$ python -q
>>> import numpy as np
>>> from numpy import linalg as LA
>>> np.set_printoptions(precision=2, suppress=True, linewidth=160, legacy="1.25")
>>> W0 = np.load("w.npy")
>>> print(W0)
[[ 2  0  0  0]
 [-1  1  0  0]
 [-2  1  2  0]
 [ 0  1  1 -1]]
>>> x = np.array([2, 1, 1, 0])
>>> print(np.einsum("ij,j->i", W0, x))
[ 4 -1 -1  2]
>>> print(W0 @ np.ones(4))
[2. 0. 1. 1.]
>>> print(W0 @ np.eye(4)[2])
[0. 0. 2. 1.]
>>> Uu, sv, Vh = LA.svd(W0, full_matrices=False)
>>> print(np.abs(Vh[0]))
[0.76 0.38 0.52 0.07]
>>> print(Uu.shape, sv.shape, Vh.shape)
(4, 4) (4,) (4, 4)
>>> print(np.abs(Uu[:, 0]).round(6).argmax())
2
>>> print(np.round(Uu.T @ Uu, 2) + 0)
[[1. 0. 0. 0.]
 [0. 1. 0. 0.]
 [0. 0. 1. 0.]
 [0. 0. 0. 1.]]
>>> print(np.round(Vh @ Vh.T, 2) + 0)
[[1. 0. 0. 0.]
 [0. 1. 0. 0.]
 [0. 0. 1. 0.]
 [0. 0. 0. 1.]]
>>> print(np.allclose(Uu * sv @ Vh, W0))
True
>>> print(np.prod(np.diag(W0)), round(LA.det(W0), 2))
-4 -4.0
>>> print([int(LA.matrix_rank(LA.matrix_power(W0, p))) for p in range(1, 5)])
[4, 4, 4, 4]
>>> out = np.array([[1, 1], [1, -1]])
>>> rng = np.random.default_rng(85957)
>>> J = np.kron(out, np.kron(out, out))[rng.permutation(8)][:2]
>>> print(J)
[[ 1 -1  1 -1  1 -1  1 -1]
 [ 1  1  1  1 -1 -1 -1 -1]]
>>> out = np.array([[2, -7, 7],
...     [9, -9, -3],
...     [-6, 4, 2],
...     [9, 1, 0],
...     [-1, -6, -7],
...     [-1, 4, 0],
...     [9, 3, 4],
...     [0, -7, 7]])
>>> print(np.einsum("ik,kj->ji", J, out))
[[-13   7]
 [  5  -5]
 [  2   2]]
>>> print(LA.matrix_rank(np.vstack([J, out.T])))
5
>>> print(np.einsum("ij->j", J))
[ 2  0  2  0  0 -2  0 -2]
>>> print(np.abs(J).max())
1
>>> print(np.unravel_index(np.abs(J).argmax(), J.shape))
(0, 0)
>>> print(J.sum(axis=1))
[0 0]
>>> print(J.shape)
(2, 8)
>>> print(np.count_nonzero(J))
16
>>> print(J.mean(axis=0))
[ 1.  0.  1.  0.  0. -1.  0. -1.]
>>> out = J / np.sqrt((J ** 2).mean(axis=1, keepdims=True))
>>> print(LA.matrix_rank(out) == LA.matrix_rank(J))
True
>>> print(out[0])
[ 1. -1.  1. -1.  1. -1.  1. -1.]
>>> print(LA.norm(out, axis=1))
[2.83 2.83]
>>> print(J.reshape(-1, 2))
[[ 1 -1]
 [ 1 -1]
 [ 1 -1]
 [ 1 -1]
 [ 1  1]
 [ 1  1]
 [-1 -1]
 [-1 -1]]
>>> print(J.ravel(order="F"))
[ 1  1 -1  1  1  1 -1  1  1 -1 -1 -1  1 -1 -1 -1]
>>> print(J.reshape(2, -1))
[[ 1 -1  1 -1  1 -1  1 -1]
 [ 1  1  1  1 -1 -1 -1 -1]]
>>> t3 = J.reshape(2, 2, -1)
>>> print(t3.shape)
(2, 2, 4)
>>> print(t3.sum(axis=1))
[[ 2 -2  2 -2]
 [ 0  0  0  0]]
>>> print(t3[:, 0])
[[ 1 -1  1 -1]
 [ 1  1  1  1]]
>>> print(np.einsum("ihd,jhd->hij", t3, t3).shape)
(2, 2, 2)
>>> out = J[0, 0] * J[1:] - np.outer(J[1:, 0], J[0])
>>> print(out)
[[ 0  2  0  2 -2  0 -2  0]]
>>> print(LA.matrix_rank(out), LA.matrix_rank(J))
1 2
>>> print(J[:, 0] / J[0, 0])
[1. 1.]
>>> K = np.array([[-1.8, 0.9],
...     [0.0, 0.1],
...     [4.5, -1.6],
...     [3.3, -0.5],
...     [-3.6, -1.5],
...     [-3.3, -0.5]])
>>> out = np.c_[K[:, :1] @ np.array([[1]]), np.array([1, 2, 7, 0, 3, 6])]
>>> print(out)
[[-1.8  1. ]
 [ 0.   2. ]
 [ 4.5  7. ]
 [ 3.3  0. ]
 [-3.6  3. ]
 [-3.3  6. ]]
>>> print(np.round(LA.lstsq(K, out[:, 0])[0], 2) + 0)
[1. 0.]
>>> print(np.round(LA.norm(out - K @ LA.lstsq(K, out)[0], axis=0), 2) + 0)
[0.   6.81]
>>> print(LA.matrix_rank(out))
2
>>> feats = np.load("block9.npy")
>>> print(feats.round(2) + 0)
[[ 0.97  0.03 -0.12 -0.02  0.    0.1   0.08]
 [ 0.03  0.23  0.04 -0.39 -0.04 -0.11  0.06]
 [-0.12  0.04  0.4  -0.17 -0.07  0.43 -0.04]
 [-0.02 -0.39 -0.17  0.72 -0.06  0.07 -0.08]
 [ 0.   -0.04 -0.07 -0.06  0.98  0.03 -0.1 ]
 [ 0.1  -0.11  0.43  0.07  0.03  0.66 -0.08]
 [ 0.08  0.06 -0.04 -0.08 -0.1  -0.08  0.04]]
>>> x = np.array([-2, -2, 0, -3, -3, -3, 1])
>>> print(LA.eigvalsh(2 * feats - np.eye(7)))
[-1. -1. -1.  1.  1.  1.  1.]
>>> print(np.round(np.eye(7) - feats, 2) + 0)
[[ 0.03 -0.03  0.12  0.02  0.   -0.1  -0.08]
 [-0.03  0.77 -0.04  0.39  0.04  0.11 -0.06]
 [ 0.12 -0.04  0.6   0.17  0.07 -0.43  0.04]
 [ 0.02  0.39  0.17  0.28  0.06 -0.07  0.08]
 [ 0.    0.04  0.07  0.06  0.02 -0.03  0.1 ]
 [-0.1   0.11 -0.43 -0.07 -0.03  0.34  0.08]
 [-0.08 -0.06  0.04  0.08  0.1   0.08  0.96]]
>>> print(round(float(np.trace(feats)), 2))
4.0
>>> Uu, sv, Vh = LA.svd(feats)
>>> print(np.argmax(sv[:-1] / (sv[1:] + 1e-6)) + 1)
4
>>> print(sv.round(2) + 0)
[1. 1. 1. 1. 0. 0. 0.]
>>> out = Uu[:, :4] @ np.diag(sv[:4]) @ Vh[:4]
>>> print(round(float(np.abs(feats - out).max()), 2))
0.0
>>> print(LA.matrix_rank(out))
4
>>> print(LA.matrix_rank(feats))
4
>>> print(feats.shape)
(7, 7)
>>> print(np.round(np.abs(feats).max(), 2))
0.98
>>> print(np.count_nonzero(feats))
49
>>> print(np.round(LA.svd(feats, compute_uv=False), 2) + 0)
[1. 1. 1. 1. 0. 0. 0.]
>>> print(feats.sum(axis=0))
[ 1.03 -0.19  0.47  0.07  0.74  1.1  -0.12]
>>> M = np.loadtxt("a.csv", delimiter=",")
>>> print(M)
[[ 0.  0.  0.  8.  7.  6.]
 [ 2.  0.  5. 14.  5.  4.]
 [ 0.  0. 15. 15.  6. 11.]
 [ 0.  5.  0.  2.  1. 15.]
 [15.  1.  1.  0.  0.  0.]
 [ 0.  4.  0.  0.  0.  2.]
 [ 0.  0. 17. 11.  5.  7.]
 [ 0.  7.  2.  0.  0. 16.]
 [ 0.  0.  0.  6.  4.  3.]
 [ 0.  1.  0.  3.  4.  5.]
 [ 0.  3.  0.  4.  3. 11.]
 [ 4.  3.  9.  0.  0.  0.]
 [ 6.  0.  0.  9.  3.  0.]
 [ 0.  6.  1.  0.  0.  5.]
 [ 0.  3.  0.  0.  0.  1.]
 [ 0.  0.  0.  6.  0.  4.]
 [ 0.  3.  8.  3.  0.  6.]
 [ 4.  2.  3.  0.  0.  0.]
 [ 0.  7.  4.  0.  0. 17.]
 [ 0.  5. 14.  3.  0. 12.]
 [ 1.  5.  0.  0.  0.  0.]
 [12.  5.  0.  0.  0.  0.]
 [ 0.  1. 11. 14.  5. 18.]
 [ 0.  1.  0.  0.  0.  1.]
 [ 0.  4.  0.  0.  0.  0.]
 [ 8.  3.  0.  0.  0.  0.]
 [ 0.  0.  4. 11.  0. 10.]]
>>> gram = np.cov(M, rowvar=False)
>>> print(np.polyfit(M[:, 3], M[:, 4], 1))
[0.36 0.15]
>>> print(np.round(np.corrcoef(M[:, 3], M[:, 4])[0, 1], 2))
0.78
>>> print(np.corrcoef(M.T))
[[ 1.   -0.04 -0.2  -0.24 -0.23 -0.47]
 [-0.04  1.   -0.17 -0.69 -0.61  0.24]
 [-0.2  -0.17  1.    0.52  0.33  0.4 ]
 [-0.24 -0.69  0.52  1.    0.78  0.34]
 [-0.23 -0.61  0.33  0.78  1.    0.24]
 [-0.47  0.24  0.4   0.34  0.24  1.  ]]
>>> print(M.std(axis=0))
[3.88 2.3  5.17 5.03 2.3  5.84]
>>> print(np.argwhere(np.triu(np.abs(np.corrcoef(M.T)) > 0.8, 1)))
[]
